In [1]: import numpy as np

In [2]: np.set_printoptions(precision=3, suppress=True, linewidth=160)

In [3]: X = np.array([[-3.0, -5.0, 8.0, -3.0],
   ...:     [0.0, -13.0, 18.0, -8.0],
   ...:     [0.0, -15.0, 23.0, -11.0],
   ...:     [0.0, -15.0, 24.0, -12.0]])

In [4]: x = np.array([2, 1, 3, 2])

In [5]: target = X @ x

In [6]: print(target)
[ 7. 25. 32. 33.]

In [7]: np.round(np.linalg.solve(X.T, X[1]), 3) + 0
Out[7]: array([0., 1., 0., 0.])

In [8]: print(np.linalg.solve(X, target + X[:, 0]))
[3. 1. 3. 2.]

In [9]: print(np.linalg.solve(X, target))
[2. 1. 3. 2.]

In [10]: arr = np.load("a.npy")

In [11]: arr
Out[11]: 
array([[ 15.915,   0.973,   3.189],
       [  3.275,  -1.777,  -1.899],
       [ -7.354,  -3.549,  -4.56 ],
       [  8.802,   1.339,   6.068],
       [ -2.435,  -0.994,   1.878],
       [ -9.214,  -3.692,  -4.522],
       [-15.553,  -6.018,  -9.915],
       [  1.784,  -2.869,  -4.802],
       [ 16.75 ,   2.733,   8.261],
       [  1.748,  -0.788,   1.45 ],
       [  0.016,  -1.796,  -1.141],
       [ -9.262,  -4.09 ,  -5.704],
       [ 10.538,   2.089,   7.883],
       [ -7.205,  -3.212,  -3.584],
       [  5.55 ,  -1.095,  -0.424],
       [ -7.745,  -2.622,  -1.679],
       [ 10.079,   1.486,   6.188],
       [-14.91 ,  -3.667,  -3.023],
       [-12.369,  -3.245,  -2.394]])

In [12]: A2 = np.c_[arr[:, :1] @ np.array([[5]]), np.array([-1, -2, 3, 1, 1, -1, -3, -2, 3, -1, -2, -3, -3, 1, -2, -3, -2, -2, 2])]

In [13]: A2
Out[13]: 
array([[ 79.575,  -1.   ],
       [ 16.375,  -2.   ],
       [-36.77 ,   3.   ],
       [ 44.01 ,   1.   ],
       [-12.175,   1.   ],
       [-46.07 ,  -1.   ],
       [-77.765,  -3.   ],
       [  8.92 ,  -2.   ],
       [ 83.75 ,   3.   ],
       [  8.74 ,  -1.   ],
       [  0.08 ,  -2.   ],
       [-46.31 ,  -3.   ],
       [ 52.69 ,  -3.   ],
       [-36.025,   1.   ],
       [ 27.75 ,  -2.   ],
       [-38.725,  -3.   ],
       [ 50.395,  -2.   ],
       [-74.55 ,  -2.   ],
       [-61.845,   2.   ]])

In [14]: np.linalg.matrix_rank(A2)
Out[14]: np.int64(2)

In [15]: print(np.linalg.norm(np.linalg.qr(arr)[0].T @ A2, axis=0) ** 2 / ((A2 ** 2).sum(axis=0) + 1e-12))
[1.    0.218]

In [16]: np.round(np.linalg.lstsq(arr, A2[:, 0])[0], 3) + 0
Out[16]: array([5., 0., 0.])
